$ python -q
>>> import numpy as np
>>> np.set_printoptions(suppress=True, linewidth=200)
>>> rnd = lambda a: np.round(a, 3) + 0
>>> A = np.loadtxt("block18.csv", delimiter=",")
>>> A
array([[16., 13., 26., 34., 24., 32., 11., 17.],
       [26., 14., 36., 37., 23., 32., 17., 25.],
       [12.,  9., 18., 24., 18., 24.,  9., 15.],
       [24., 18., 38., 47., 32., 43., 16., 24.],
       [24., 19., 38., 50., 36., 48., 17., 27.],
       [20., 11., 28., 29., 18., 25., 13., 19.],
       [ 8.,  5., 12., 13.,  8., 11.,  5.,  7.]])
>>> r0 = np.array([5, 5])
>>> np.cross(A[0, :3], A[4, :3])
array([ 0., 16., -8.])
>>> np.correlate(A[0], A[4], "full")
array([ 432.,  623., 1691., 2560., 3742., 5098., 5315., 6365., 5267., 4994., 3650., 2452., 1623.,  587.,  408.])
>>> rk = np.linalg.matrix_rank(A)
>>> rk
np.int64(3)
>>> N = np.linalg.svd(A)[2][rk:].T
>>> [int(np.linalg.matrix_rank(np.delete(A, i, axis=0))) for i in range(7)]
[3, 3, 3, 3, 3, 3, 3]
>>> np.linalg.matrix_rank(A.T @ A), np.linalg.matrix_rank(A @ A.T)
(np.int64(3), np.int64(3))
>>> np.allclose(A @ N, 0)
True
>>> E = np.load("dump.npy")
>>> E
array([[ -6.005, -21.054,  12.041,   9.011,   8.972,   8.993, -12.021,   6.007],
       [  1.998,  -8.01 ,   6.018,  -1.987,  -0.012,  10.029,  -3.987,   9.976],
       [  4.013,  -1.022,   2.01 ,  -4.995,  -2.988,   6.983,  -0.03 ,   8.023],
       [  3.041,  18.001, -10.983,  -4.989,  -6.01 , -10.999,  10.02 ,  -9.032]])
>>> U, s, VT = np.linalg.svd(E)
>>> np.argmax(s[:-1] / (s[1:] + 1e-6)) + 1
np.int64(2)
>>> B = U[:, :2] @ np.diag(s[:2]) @ VT[:2]
>>> rnd(np.linalg.norm(E - B, 2)), rnd(s[2])
(np.float64(0.073), np.float64(0.073))
>>> np.linalg.matrix_rank(E, rtol=0.05)
np.int64(2)
>>> rnd(np.linalg.norm(E - B) / np.linalg.norm(E))
np.float64(0.002)
>>> U, s, VT = np.linalg.svd(E, full_matrices=False)
>>> rnd(VT @ VT.T)
array([[1., 0., 0., 0.],
       [0., 1., 0., 0.],
       [0., 0., 1., 0.],
       [0., 0., 0., 1.]])
>>> rnd(np.sqrt((s ** 2).sum())), rnd(np.linalg.norm(E))
(np.float64(48.558), np.float64(48.558))
>>> (s > 1e-8).sum()
np.int64(4)
>>> B = np.array([[0, 2, 1],
...     [0, 1, -2],
...     [1, -1, 2],
...     [2, -2, 0],
...     [1, -2, 2],
...     [2, 2, -1],
...     [-1, 2, -2],
...     [0, -2, -1]])
>>> np.vstack([E, B.T]).shape
(7, 8)
>>> rnd(B.T @ E.T)
array([[ 69.042,  26.077,   3.028, -58.989],
       [-99.141, -13.902,  18.82 ,  73.17 ],
       [ 87.171,  17.999, -10.845, -66.956]])
>>> rnd(np.einsum("ik,kj->ij", E, B))
array([[ 69.042, -99.141,  87.171],
       [ 26.077, -13.902,  17.999],
       [  3.028,  18.82 , -10.845],
       [-58.989,  73.17 , -66.956]])
>>> rnd(np.einsum("ik,kj->ji", E, B))
array([[ 69.042,  26.077,   3.028, -58.989],
       [-99.141, -13.902,  18.82 ,  73.17 ],
       [ 87.171,  17.999, -10.845, -66.956]])
>>> B = E / np.linalg.norm(E, axis=1, keepdims=True)
>>> G = B @ B.T
>>> rnd(G[3])
array([-0.975, -0.844, -0.364,  1.   ])
>>> rnd(G)
array([[ 1.   ,  0.702,  0.146, -0.975],
       [ 0.702,  1.   ,  0.807, -0.844],
       [ 0.146,  0.807,  1.   , -0.364],
       [-0.975, -0.844, -0.364,  1.   ]])
>>> rnd(np.linalg.norm(B, axis=1))
array([1., 1., 1., 1.])
>>> np.linalg.matrix_rank(E, rtol=0.1)
np.int64(2)
>>> [round(float(x), 3) for x in np.linalg.svd(E, compute_uv=False)[:3]]
[45.455, 17.078, 0.073]
>>> np.linalg.cond(E) > 100
np.True_
>>> r0 = np.array([1, 2, 1, 0, 2, 1, 0, 0, 0, 2, 0]) + 0.5
>>> mat = np.eye(11) - 2 * np.outer(r0, r0) / (r0 @ r0)
>>> rnd(mat)
array([[ 0.832, -0.28 , -0.168, -0.056, -0.28 , -0.168, -0.056, -0.056, -0.056, -0.28 , -0.056],
       [-0.28 ,  0.533, -0.28 , -0.093, -0.467, -0.28 , -0.093, -0.093, -0.093, -0.467, -0.093],
       [-0.168, -0.28 ,  0.832, -0.056, -0.28 , -0.168, -0.056, -0.056, -0.056, -0.28 , -0.056],
       [-0.056, -0.093, -0.056,  0.981, -0.093, -0.056, -0.019, -0.019, -0.019, -0.093, -0.019],
       [-0.28 , -0.467, -0.28 , -0.093,  0.533, -0.28 , -0.093, -0.093, -0.093, -0.467, -0.093],
       [-0.168, -0.28 , -0.168, -0.056, -0.28 ,  0.832, -0.056, -0.056, -0.056, -0.28 , -0.056],
       [-0.056, -0.093, -0.056, -0.019, -0.093, -0.056,  0.981, -0.019, -0.019, -0.093, -0.019],
       [-0.056, -0.093, -0.056, -0.019, -0.093, -0.056, -0.019,  0.981, -0.019, -0.093, -0.019],
       [-0.056, -0.093, -0.056, -0.019, -0.093, -0.056, -0.019, -0.019,  0.981, -0.093, -0.019],
       [-0.28 , -0.467, -0.28 , -0.093, -0.467, -0.28 , -0.093, -0.093, -0.093,  0.533, -0.093],
       [-0.056, -0.093, -0.056, -0.019, -0.093, -0.056, -0.019, -0.019, -0.019, -0.093,  0.981]])
>>> np.all(np.linalg.eigvalsh(mat) > 0)
np.False_
>>> rnd(np.linalg.norm(mat, axis=0))
array([1., 1., 1., 1., 1., 1., 1., 1., 1., 1., 1.])
>>> rnd(np.linalg.pinv(mat))
array([[ 0.832, -0.28 , -0.168, -0.056, -0.28 , -0.168, -0.056, -0.056, -0.056, -0.28 , -0.056],
       [-0.28 ,  0.533, -0.28 , -0.093, -0.467, -0.28 , -0.093, -0.093, -0.093, -0.467, -0.093],
       [-0.168, -0.28 ,  0.832, -0.056, -0.28 , -0.168, -0.056, -0.056, -0.056, -0.28 , -0.056],
       [-0.056, -0.093, -0.056,  0.981, -0.093, -0.056, -0.019, -0.019, -0.019, -0.093, -0.019],
       [-0.28 , -0.467, -0.28 , -0.093,  0.533, -0.28 , -0.093, -0.093, -0.093, -0.467, -0.093],
       [-0.168, -0.28 , -0.168, -0.056, -0.28 ,  0.832, -0.056, -0.056, -0.056, -0.28 , -0.056],
       [-0.056, -0.093, -0.056, -0.019, -0.093, -0.056,  0.981, -0.019, -0.019, -0.093, -0.019],
       [-0.056, -0.093, -0.056, -0.019, -0.093, -0.056, -0.019,  0.981, -0.019, -0.093, -0.019],
       [-0.056, -0.093, -0.056, -0.019, -0.093, -0.056, -0.019, -0.019,  0.981, -0.093, -0.019],
       [-0.28 , -0.467, -0.28 , -0.093, -0.467, -0.28 , -0.093, -0.093, -0.093,  0.533, -0.093],
       [-0.056, -0.093, -0.056, -0.019, -0.093, -0.056, -0.019, -0.019, -0.019, -0.093,  0.981]])
>>> vals, V = np.linalg.eigh(mat)
>>> vec = np.array([3, 1, 0, 2, 2, 1, 2, 1, 1, 3, 3])
>>> rnd(np.abs(mat).sum(axis=1).max()), rnd(np.abs(vals).max())
(np.float64(2.776), np.float64(1.0))
>>> rnd(V * np.maximum(vals, 0) @ V.T)
array([[ 0.916, -0.14 , -0.084, -0.028, -0.14 , -0.084, -0.028, -0.028, -0.028, -0.14 , -0.028],
       [-0.14 ,  0.766, -0.14 , -0.047, -0.234, -0.14 , -0.047, -0.047, -0.047, -0.234, -0.047],
       [-0.084, -0.14 ,  0.916, -0.028, -0.14 , -0.084, -0.028, -0.028, -0.028, -0.14 , -0.028],
       [-0.028, -0.047, -0.028,  0.991, -0.047, -0.028, -0.009, -0.009, -0.009, -0.047, -0.009],
       [-0.14 , -0.234, -0.14 , -0.047,  0.766, -0.14 , -0.047, -0.047, -0.047, -0.234, -0.047],
       [-0.084, -0.14 , -0.084, -0.028, -0.14 ,  0.916, -0.028, -0.028, -0.028, -0.14 , -0.028],
       [-0.028, -0.047, -0.028, -0.009, -0.047, -0.028,  0.991, -0.009, -0.009, -0.047, -0.009],
       [-0.028, -0.047, -0.028, -0.009, -0.047, -0.028, -0.009,  0.991, -0.009, -0.047, -0.009],
       [-0.028, -0.047, -0.028, -0.009, -0.047, -0.028, -0.009, -0.009,  0.991, -0.047, -0.009],
       [-0.14 , -0.234, -0.14 , -0.047, -0.234, -0.14 , -0.047, -0.047, -0.047,  0.766, -0.047],
       [-0.028, -0.047, -0.028, -0.009, -0.047, -0.028, -0.009, -0.009, -0.009, -0.047,  0.991]])
>>> rnd(V * np.abs(vals) @ V.T)
array([[1., 0., 0., 0., 0., 0., 0., 0., 0., 0., 0.],
       [0., 1., 0., 0., 0., 0., 0., 0., 0., 0., 0.],
       [0., 0., 1., 0., 0., 0., 0., 0., 0., 0., 0.],
       [0., 0., 0., 1., 0., 0., 0., 0., 0., 0., 0.],
       [0., 0., 0., 0., 1., 0., 0., 0., 0., 0., 0.],
       [0., 0., 0., 0., 0., 1., 0., 0., 0., 0., 0.],
       [0., 0., 0., 0., 0., 0., 1., 0., 0., 0., 0.],
       [0., 0., 0., 0., 0., 0., 0., 1., 0., 0., 0.],
       [0., 0., 0., 0., 0., 0., 0., 0., 1., 0., 0.],
       [0., 0., 0., 0., 0., 0., 0., 0., 0., 1., 0.],
       [0., 0., 0., 0., 0., 0., 0., 0., 0., 0., 1.]])
>>> vec = np.array([0, 2, 1, 0, 0, 1, 1, 1, 0, 2, 2])
>>> rhs = mat @ vec
>>> rnd(rhs)
array([-1.682, -0.804, -0.682, -0.561, -2.804, -0.682,  0.439,  0.439, -0.561, -0.804,  1.439])
>>> rnd(np.linalg.solve(mat.T, mat[4]))
array([0., 0., 0., 0., 1., 0., 0., 0., 0., 0., 0.])
>>> rnd(np.linalg.solve(mat, mat[:, 7]))
array([0., 0., 0., 0., 0., 0., 0., 1., 0., 0., 0.])
>>> vec = np.array([6, -3, 6, 9, 7, -9, 3, -2, 9, 7, 0])
>>> rnd(mat @ np.eye(11)[9])
array([-0.28 , -0.467, -0.28 , -0.093, -0.467, -0.28 , -0.093, -0.093, -0.093,  0.533, -0.093])
>>> np.sign((mat @ vec).round(6))
array([ 1., -1.,  1.,  1., -1., -1.,  1., -1.,  1., -1., -1.])
>>> rnd(mat @ np.ones(11))
array([-0.626, -1.71 , -0.626,  0.458, -1.71 , -0.626,  0.458,  0.458,  0.458, -1.71 ,  0.458])
>>> np.linalg.norm(mat @ vec) <= np.linalg.norm(mat, 2) * np.linalg.norm(vec) + 1e-9
np.True_
>>> m1 = np.loadtxt("w.csv", delimiter=",")
>>> m1
array([[-5., -1., -3.,  1., -5., -1.],
       [ 1.,  3.,  0.,  0.,  1.,  2.],
       [-2., -1., -1., -3., -9., -2.],
       [ 0.,  0.,  0.,  0.,  0.,  0.],
       [ 6.,  2.,  5., -3., -2.,  0.],
       [-5.,  5.,  1.,  4.,  3.,  0.],
       [ 0.,  0.,  0.,  0.,  0.,  0.],
       [-7.,  6., -2.,  3.,  2.,  1.],
       [ 0.,  0.,  0.,  0.,  0.,  0.],
       [ 1.,  7.,  6.,  1.,  1.,  0.],
       [ 0.,  4.,  6.,  1.,  0., -2.],
       [ 4.,  3.,  2., -4., -3.,  1.],
       [ 0.,  0.,  0.,  0.,  0.,  0.],
       [ 3.,  2., -2., -2., -9., -6.],
       [ 1.,  3.,  0.,  0.,  1.,  2.],
       [-7.,  6., -2.,  3.,  2.,  1.],
       [-2.,  3., -7.,  1., -6., -4.],
       [-1.,  4., -3., -1.,  0.,  3.],
       [ 0.,  0.,  0.,  0.,  0.,  0.],
       [-5., -1., -3.,  1., -5., -1.],
       [-2.,  1., -3., -1., -1.,  1.]])
>>> G = np.cov(m1, rowvar=False)
>>> np.argsort(-m1.std(axis=0).round(6), kind="stable")
array([4, 0, 2, 1, 5, 3])
>>> rnd(m1.std(axis=0))
array([3.316, 2.442, 3.073, 1.939, 3.375, 1.974])
>>> np.median(m1, axis=0)
array([0., 2., 0., 0., 0., 0.])
>>> rnd(np.corrcoef(m1[:, 5], m1[:, 0])[0, 1])
np.float64(-0.086)
>>> feats = np.load("case5.npy")
>>> feats
array([[0, 1, 2, 2],
       [1, 0, 1, 2],
       [2, 1, 0, 1],
       [2, 2, 1, 0]])
>>> Q = feats.astype(float).copy()
>>> for j in range(4):
...     Q[:, j] -= Q[:, :j] @ (Q[:, :j].T @ Q[:, j])
...     Q[:, j] /= np.linalg.norm(Q[:, j])
... 
>>> rnd(Q.T @ Q)
array([[1., 0., 0., 0.],
       [0., 1., 0., 0.],
       [0., 0., 1., 0.],
       [0., 0., 0., 1.]])
>>> vals, V = np.linalg.eigh(feats)
>>> rnd(V.T @ feats @ V)
array([[-2.618,  0.   ,  0.   ,  0.   ],
       [ 0.   , -1.541,  0.   ,  0.   ],
       [ 0.   ,  0.   , -0.382,  0.   ],
       [ 0.   ,  0.   ,  0.   ,  4.541]])
>>> np.unique(vals.round(6) + 0, return_counts=True)[1]
array([1, 1, 1, 1])
>>> rnd(np.linalg.eigvalsh(feats + 5 * np.eye(4)))
array([2.382, 3.459, 4.618, 9.541])
>>> rnd(np.linalg.svd(feats, compute_uv=False))
array([4.541, 2.618, 1.541, 0.382])
>>> rnd(vals.sum()), np.trace(feats)
(np.float64(0.0), np.int64(0))
>>> rnd(np.linalg.eigvalsh(feats @ feats))
array([ 0.146,  2.376,  6.854, 20.624])
>>> r0, r1 = feats[2], feats[1]
>>> r0 @ r0
np.int64(6)
>>> r0 @ r1
np.int64(4)
>>> p = (r0 @ r1) / (r0 @ r0) * r0
>>> rnd(p)
array([1.333, 0.667, 0.   , 0.667])
>>> np.linalg.matrix_rank(np.outer(r0, r1))
np.int64(1)
>>> np.outer(r0, r1)
array([[2, 0, 2, 4],
       [1, 0, 1, 2],
       [0, 0, 0, 0],
       [1, 0, 1, 2]])
>>> rnd(np.linalg.norm(r0 + r1) ** 2 + np.linalg.norm(r0 - r1) ** 2)
np.float64(24.0)
>>> rnd((r1 - p) @ r0)
np.float64(0.0)
